$ python3 -q
>>> import numpy as np
>>> np.set_printoptions(precision=3, suppress=True, linewidth=200)
>>> arr = np.loadtxt("layer2.csv", delimiter=",")
>>> print(arr)
[[ 1.811  2.466 -7.065]
 [ 1.758  2.344 -6.489]
 [ 1.58   1.976 -4.949]
 [ 0.265  0.025 -0.289]
 [-0.053 -0.115  0.003]
 [ 0.494  0.829  0.126]
 [ 2.941  4.282  1.903]
 [ 3.343  4.821  2.283]
 [ 4.731  6.65   3.707]
 [ 6.402  8.808  5.603]
 [ 9.696 12.974  9.755]
 [12.951 17.013 14.241]
 [20.312 25.971 25.321]
 [20.833 26.598 26.143]]
>>> Q, Rm = np.linalg.qr(arr)
>>> Rm
array([[-34.651, -44.918, -39.611],
       [  0.   ,  -1.287,   5.128],
       [  0.   ,   0.   ,  14.064]])
>>> np.abs(np.diag(Rm))
array([34.651,  1.287, 14.064])
>>> print(Q @ Rm)
[[ 1.811  2.466 -7.065]
 [ 1.758  2.344 -6.489]
 [ 1.58   1.976 -4.949]
 [ 0.265  0.025 -0.289]
 [-0.053 -0.115  0.003]
 [ 0.494  0.829  0.126]
 [ 2.941  4.282  1.903]
 [ 3.343  4.821  2.283]
 [ 4.731  6.65   3.707]
 [ 6.402  8.808  5.603]
 [ 9.696 12.974  9.755]
 [12.951 17.013 14.241]
 [20.312 25.971 25.321]
 [20.833 26.598 26.143]]
>>> vec = np.array([0, 2, 0])
>>> y = arr @ vec
>>> np.round(np.linalg.pinv(arr) @ arr, 3) + 0
array([[1., 0., 0.],
       [0., 1., 0.],
       [0., 0., 1.]])
>>> np.round(np.linalg.solve(arr.T @ arr, arr.T @ y), 3) + 0
array([0., 2., 0.])
>>> try:
...     np.linalg.solve(arr, y)
... except np.linalg.LinAlgError as e:
...     print(repr(e))
... 
LinAlgError('Last 2 dimensions of the array must be square')
>>> np.round(np.linalg.lstsq(arr, y)[0], 3) + 0
array([0., 2., 0.])
>>> rng = np.random.default_rng(437049)
>>> y = y + 0.05 * rng.normal(size=14)
>>> y
array([ 4.865,  4.721,  3.875,  0.025, -0.26 ,  1.722,  8.517,  9.726, 13.276, 17.597, 25.868, 34.072, 51.921, 53.322])
>>> coef, *_ = np.linalg.lstsq(arr, y)
>>> coef.round()
array([0., 2., 0.])
>>> np.round(arr.T @ (y - arr @ coef), 3) + 0
array([0., 0., 0.])
>>> coef
array([0.008, 1.991, 0.005])
>>> hat = arr @ np.linalg.solve(arr.T @ arr, arr.T)
>>> np.allclose(hat @ hat, hat)
True
>>> cen = arr - arr.mean(axis=0)
>>> V = np.linalg.svd(cen)[2][:2]
>>> A2 = cen - cen @ V.T @ V
>>> print((cen @ V.T).std(axis=0))
[14.92   2.125]
>>> np.round(np.cov(cen @ V.T, rowvar=False), 3) + 0
array([[239.715,   0.   ],
       [  0.   ,   4.864]])
>>> np.diag(V.T @ V)
array([0.376, 0.624, 1.   ])
>>> A2 = np.c_[arr[:, :1] @ np.array([[1]]), np.array([1, 1, 2, 0, 2, 2, 0, 2, 0, 1, 2, 1, 2, 2])]
>>> print(A2)
[[ 1.811  1.   ]
 [ 1.758  1.   ]
 [ 1.58   2.   ]
 [ 0.265  0.   ]
 [-0.053  2.   ]
 [ 0.494  2.   ]
 [ 2.941  0.   ]
 [ 3.343  2.   ]
 [ 4.731  0.   ]
 [ 6.402  1.   ]
 [ 9.696  2.   ]
 [12.951  1.   ]
 [20.312  2.   ]
 [20.833  2.   ]]
>>> np.linalg.matrix_rank(np.c_[arr, A2])
np.int64(4)
>>> np.round(np.linalg.norm(A2 - arr @ np.linalg.lstsq(arr, A2)[0], axis=0), 3) + 0
array([0.   , 3.513])
>>> np.linalg.norm(np.linalg.qr(arr)[0].T @ A2, axis=0) ** 2 / ((A2 ** 2).sum(axis=0) + 1e-12)
array([1.   , 0.614])
>>> J = np.load("block5.npy")
>>> J
array([[-15.015,   1.25 , -16.355],
       [  5.516,  23.991,  21.73 ],
       [  2.578,   4.758, -15.455],
       [-25.212, -18.891,  -6.857],
       [ -6.501, -14.342,  -4.235],
       [ -5.579,  -4.704, -12.478],
       [-26.378, -24.886,  -6.785],
       [ 18.271,  27.722, -11.071],
       [-19.887,  29.088,  -1.507],
       [ 26.25 , -20.684,  40.752],
       [-31.317,  -9.493, -11.384],
       [ 11.164,   0.   , -14.805],
       [  3.798,  -4.103,   8.983],
       [ -6.417,  12.242,  16.8  ],
       [  2.394, -20.524,  28.341],
       [  4.686,   8.326, -41.564],
       [ 15.337,  -4.28 ,  10.008],
       [-13.871, -10.417,   9.045],
       [ -1.177,  20.298,  -8.687],
       [ 33.533,  13.21 ,   1.228]])
>>> cen = J - J.mean(axis=0)
>>> U, sigma, vt = np.linalg.svd(cen, full_matrices=False)
>>> np.searchsorted(np.cumsum(sigma ** 2) / (sigma ** 2).sum(), 0.9) + 1
np.int64(3)
>>> np.round((sigma ** 2).sum() ** 2 / (sigma ** 4).sum(), 3)
np.float64(2.635)
>>> vt[0] * np.sign(vt[0, np.abs(vt[0]).argmax()])
array([ 0.606, -0.052,  0.794])
>>> print(np.round(cen.mean(axis=0), 3) + 0)
[0. 0. 0.]
>>> (np.sign(U[:, 0]) == np.sign(U[0, 0])).astype(int)
array([1, 0, 1, 1, 1, 1, 1, 0, 1, 0, 1, 1, 0, 0, 0, 1, 0, 0, 1, 0])
>>> sigma
array([88.997, 82.758, 53.339])
>>> sigma ** 2 / (sigma ** 2).sum()
array([0.45 , 0.389, 0.162])
>>> np.linalg.matrix_rank(cen)
np.int64(3)
>>> np.abs(vt[0]).argmax()
np.int64(2)
>>> A2 = J / np.linalg.norm(J, axis=1, keepdims=True)
>>> C2 = A2 @ A2.T
>>> np.argwhere(np.triu(np.abs(C2) > 0.95, 1))
array([[ 0, 16],
       [ 2, 15],
       [ 3,  6],
       [ 9, 12],
       [10, 19]])
>>> mat = np.loadtxt("mat.csv", delimiter=",")
>>> print(mat)
[[ 3.411 -1.626 -3.274]
 [ 3.206 -1.106  3.674]
 [-3.238  1.121 -3.642]
 [-4.594  1.938  0.378]
 [ 0.563  0.076  4.968]
 [ 3.799 -1.754 -2.737]
 [ 4.556 -1.941 -0.69 ]
 [ 4.59  -1.939 -0.42 ]
 [-1.599  0.371 -4.723]
 [-0.775  0.629  4.899]]
>>> A2 = mat + rng.integers(-2, 3, (10, 2)) @ rng.integers(-2, 3, (2, 3))
>>> A2
array([[ 7.411, -0.626, -2.274],
       [ 1.206, -1.106,  3.674],
       [ 0.762,  2.121, -2.642],
       [-4.594,  2.938,  1.378],
       [ 2.563, -0.924,  3.968],
       [ 3.799, -0.754, -1.737],
       [ 6.556, -1.941, -0.69 ],
       [ 8.59 ,  1.061,  2.58 ],
       [-1.599,  2.371, -2.723],
       [-0.775, -1.371,  2.899]])
>>> print(A2 - mat)
[[ 4.  1.  1.]
 [-2.  0.  0.]
 [ 4.  1.  1.]
 [ 0.  1.  1.]
 [ 2. -1. -1.]
 [ 0.  1.  1.]
 [ 2.  0.  0.]
 [ 4.  3.  3.]
 [ 0.  2.  2.]
 [ 0. -2. -2.]]
>>> np.linalg.matrix_rank(A2 - mat, tol=1e-8)
np.int64(2)
>>> np.abs(A2 - mat).sum(axis=1)
array([ 6.,  2.,  6.,  2.,  4.,  2.,  2., 10.,  4.,  4.])
>>> A2 = np.c_[J[:, :2] @ np.array([[8, 7], [-3, -3]]), np.array([-8, -7, 9, -2, -2, -1, 0, -8, 8, -3, -3, 0, -3, 7, -4, 8, -2, 8, 4, -6])]
>>> print(A2)
[[-123.87  -108.855   -8.   ]
 [ -27.845  -33.361   -7.   ]
 [   6.35     3.772    9.   ]
 [-145.023 -119.811   -2.   ]
 [  -8.982   -2.481   -2.   ]
 [ -30.52   -24.941   -1.   ]
 [-136.366 -109.988    0.   ]
 [  63.002   44.731   -8.   ]
 [-246.36  -226.473    8.   ]
 [ 272.052  245.802   -3.   ]
 [-222.057 -190.74    -3.   ]
 [  89.312   78.148    0.   ]
 [  42.693   38.895   -3.   ]
 [ -88.062  -81.645    7.   ]
 [  80.724   78.33    -4.   ]
 [  12.51     7.824    8.   ]
 [ 135.536  120.199   -2.   ]
 [ -79.717  -65.846    8.   ]
 [ -70.31   -69.133    4.   ]
 [ 228.634  195.101   -6.   ]]
>>> np.round(np.linalg.lstsq(J, A2[:, 0])[0], 3) + 0
array([ 8., -3.,  0.])
>>> print(np.linalg.matrix_rank(A2))
3
>>> U, sigma, vt = np.linalg.svd(mat)
>>> sigma.round(3) + 0
array([11.529, 10.82 ,  0.   ])
>>> A2 = U[:, :2] @ np.diag(sigma[:2]) @ vt[:2]
>>> print(round(np.abs(mat - A2).max(), 3))
0.0
>>> print(np.linalg.matrix_rank(mat, rtol=0.05))
2
>>> cen = mat - mat.mean(axis=0)
>>> U, sigma, vt = np.linalg.svd(cen, full_matrices=False)
>>> (np.sign(U[:, 0]) == np.sign(U[0, 0])).astype(int)
array([1, 1, 0, 0, 1, 1, 1, 1, 0, 0])
>>> print(sigma.round(3) + 0)
[11.017 10.805  0.   ]
>>> np.searchsorted(np.cumsum(sigma ** 2) / (sigma ** 2).sum(), 0.9) + 1
np.int64(2)
>>> Z = np.array([[-0.8, -1.7, -0.7], [-0.3, -0.8, 0.2]])
>>> A = np.array([[0, 0],
...     [5, 2],
...     [2, 2],
...     [2, 1],
...     [1, 4],
...     [2, 0],
...     [3, 2],
...     [4, 4],
...     [3, 1],
...     [5, 1],
...     [1, 0],
...     [2, 4],
...     [3, 3],
...     [0, 2],
...     [4, 0],
...     [5, 4],
...     [3, 0],
...     [3, 1],
...     [2, 2]]) @ Z + 0.1 * rng.normal(size=(19, 3))
>>> A
array([[ -0.119,   0.138,   0.013],
       [ -4.726, -10.162,  -2.958],
       [ -1.94 ,  -5.005,  -0.986],
       [ -2.   ,  -4.216,  -1.221],
       [ -2.046,  -4.845,   0.056],
       [ -1.746,  -3.501,  -1.356],
       [ -3.021,  -6.713,  -1.76 ],
       [ -4.479,  -9.945,  -1.863],
       [ -2.688,  -5.627,  -1.698],
       [ -4.378,  -9.228,  -3.3  ],
       [ -0.713,  -1.643,  -0.656],
       [ -2.828,  -6.612,  -0.51 ],
       [ -3.212,  -7.662,  -1.567],
       [ -0.625,  -1.572,   0.299],
       [ -3.126,  -6.764,  -2.801],
       [ -5.123, -11.743,  -2.556],
       [ -2.315,  -5.212,  -2.023],
       [ -2.604,  -5.875,  -1.938],
       [ -2.188,  -4.924,  -0.892]])
>>> cen = A - A.mean(axis=0)
>>> V = np.linalg.svd(cen)[2][:1]
>>> A2 = cen - cen @ V.T @ V
>>> A2.std(axis=0)
array([0.097, 0.174, 0.594])
>>> print(np.linalg.norm(A2, axis=1).round(6).argmax())
4
>>> cen = A - A.mean(axis=0)
>>> U, sigma, vt = np.linalg.svd(cen, full_matrices=False)
>>> np.linalg.matrix_rank(cen)
np.int64(3)
>>> print(np.abs(vt[0]).argmax())
1
>>> np.abs(U[:, 0]).argmax()
np.int64(0)
>>> print(vt[0] * np.sign(vt[0, np.abs(vt[0]).argmax()]))
[0.397 0.886 0.241]
>>> print(round(float((sigma ** 2).sum() ** 2 / (sigma ** 4).sum()), 3))
1.069
>>> sigma
array([14.695,  2.694,  0.452])
>>> M = np.loadtxt("x.csv", delimiter=",")
>>> M
array([[3., 0.],
       [0., 6.]])
>>> print(round(float(np.linalg.det(M)), 3))
18.0
>>> np.sort(np.linalg.eigvals(M).real)
array([3., 6.])
>>> np.flatnonzero(np.linalg.matrix_power((M != 0) + (M.T != 0) + np.eye(2), 2)[1])
array([1])
>>> (np.linalg.matrix_power((M != 0) + (M.T != 0) + np.eye(2), 2) > 0).astype(int)
array([[1, 0],
       [0, 1]])
>>> print((M != 0).astype(int))
[[1 0]
 [0 1]]
>>> X = np.array([[-2, -8, 5],
...     [2, -13, -2],
...     [6, -16, -1],
...     [7, -15, 2],
...     [-1, -8, -1],
...     [6, -12, -2],
...     [12, -20, -5],
...     [19, -15, -11],
...     [14, -14, -3],
...     [22, -10, 0]])
>>> print(X)
[[ -2  -8   5]
 [  2 -13  -2]
 [  6 -16  -1]
 [  7 -15   2]
 [ -1  -8  -1]
 [  6 -12  -2]
 [ 12 -20  -5]
 [ 19 -15 -11]
 [ 14 -14  -3]
 [ 22 -10   0]]
>>> A2 = np.c_[X[:, :2] @ np.array([[-1, -1], [3, 1]]), np.array([5, 0, 0, -4, -4, 2, 2, -1, -3, 5])]
>>> print(A2)
[[-22  -6   5]
 [-41 -15   0]
 [-54 -22   0]
 [-52 -22  -4]
 [-23  -7  -4]
 [-42 -18   2]
 [-72 -32   2]
 [-64 -34  -1]
 [-56 -28  -3]
 [-52 -32   5]]
>>> np.linalg.matrix_rank(np.c_[X, A2])
np.int64(4)
>>> np.linalg.norm(np.linalg.qr(X)[0].T @ A2, axis=0) ** 2 / ((A2 ** 2).sum(axis=0) + 1e-12)
array([1.   , 1.   , 0.182])
>>> np.round(np.linalg.lstsq(X, A2[:, 0])[0], 3) + 0
array([-1.,  3.,  0.])
>>> F = rng.normal(size=(19, 3)) + 3 * np.array([2, 0, 1])
>>> print(F)
[[ 6.427  1.536  3.903]
 [ 7.681 -0.792  2.601]
 [ 4.677  0.915  3.377]
 [ 6.315 -0.65   5.305]
 [ 6.304 -0.625  1.979]
 [ 6.596  0.116  2.726]
 [ 4.392 -0.023  4.332]
 [ 4.605  0.037  4.107]
 [ 5.896 -0.071  0.309]
 [ 5.561  1.729  4.566]
 [ 7.499  0.374  2.042]
 [ 7.985  0.503  1.991]
 [ 6.188  1.834  4.845]
 [ 6.336 -1.492  2.143]
 [ 6.178 -0.358  3.507]
 [ 5.849 -0.089  2.868]
 [ 5.161 -0.478  2.013]
 [ 6.266  0.829  2.673]
 [ 6.153  1.288  2.356]]
>>> A2 = np.array([[0, 3, 3], [2, 3, 0], [2, 3, 3]])
>>> np.linalg.matrix_rank(F @ A2)
np.int64(3)
>>> np.linalg.matrix_rank(np.vstack([F, A2.T]))
np.int64(3)
>>> np.vstack([F, A2.T]).shape
(22, 3)
>>> Z = F[[5, 9]].astype(float)
>>> for _ in range(5):
...     lab = np.linalg.norm(F[:, None] - Z, axis=-1).argmin(axis=1)
...     Z = np.array([F[lab == j].mean(axis=0) for j in range(2)])
... 
>>> lab
array([1, 0, 1, 1, 0, 0, 1, 1, 0, 1, 0, 0, 1, 0, 0, 0, 0, 0, 0])
>>> print(Z[1] - Z[0])
[-1.04   0.835  2.08 ]
>>> Q, V = np.linalg.qr(F[:, :2])[0], np.linalg.qr(F[:, 2:])[0]
>>> sigma = np.linalg.svd(Q.T @ V, compute_uv=False)
>>> sigma
array([0.91])
>>> print(np.degrees(np.arccos(sigma.clip(0, 1))))
[24.489]
>>> round(float(np.linalg.norm(Q @ Q.T - V @ V.T, 2)), 3)
1.0
>>> print((sigma > 0.9).sum())
1
>>> K = np.load("dump.npy")
>>> K
array([[ 0.712,  0.507,  0.701],
       [ 0.338,  0.177,  0.366],
       [ 0.714,  0.432,  0.606],
       [ 0.364,  0.184,  0.344],
       [ 0.061, -0.036,  0.053],
       [ 0.76 ,  0.514,  0.565],
       [ 0.135,  0.089,  0.204],
       [ 0.874,  0.568,  0.821],
       [ 1.808,  1.167,  1.567],
       [-0.016,  0.01 ,  0.052],
       [ 1.543,  1.085,  1.354],
       [ 0.283,  0.156,  0.175],
       [ 1.557,  0.993,  1.377],
       [ 1.81 ,  1.326,  1.618],
       [ 1.348,  0.907,  1.25 ],
       [ 1.56 ,  1.116,  1.369],
       [ 0.903,  0.579,  0.854],
       [ 1.134,  0.653,  1.05 ],
       [ 0.419,  0.099,  0.435],
       [ 0.299,  0.184,  0.171],
       [ 1.678,  1.295,  1.558],
       [ 1.655,  1.05 ,  1.4  ]])
>>> cen = (K - K.mean(axis=0)) / K.std(axis=0)
>>> cen.std(axis=0)
array([1., 1., 1.])
>>> coef = np.linalg.lstsq(np.delete(cen, 0, axis=1), cen[:, 0])[0]
>>> np.abs(coef).argmax()
np.int64(1)
>>> hat = K @ np.linalg.solve(K.T @ K, K.T)
>>> hat @ K[:, 1]
array([ 0.507,  0.177,  0.432,  0.184, -0.036,  0.514,  0.089,  0.568,  1.167,  0.01 ,  1.085,  0.156,  0.993,  1.326,  0.907,  1.116,  0.579,  0.653,  0.099,  0.184,  1.295,  1.05 ])
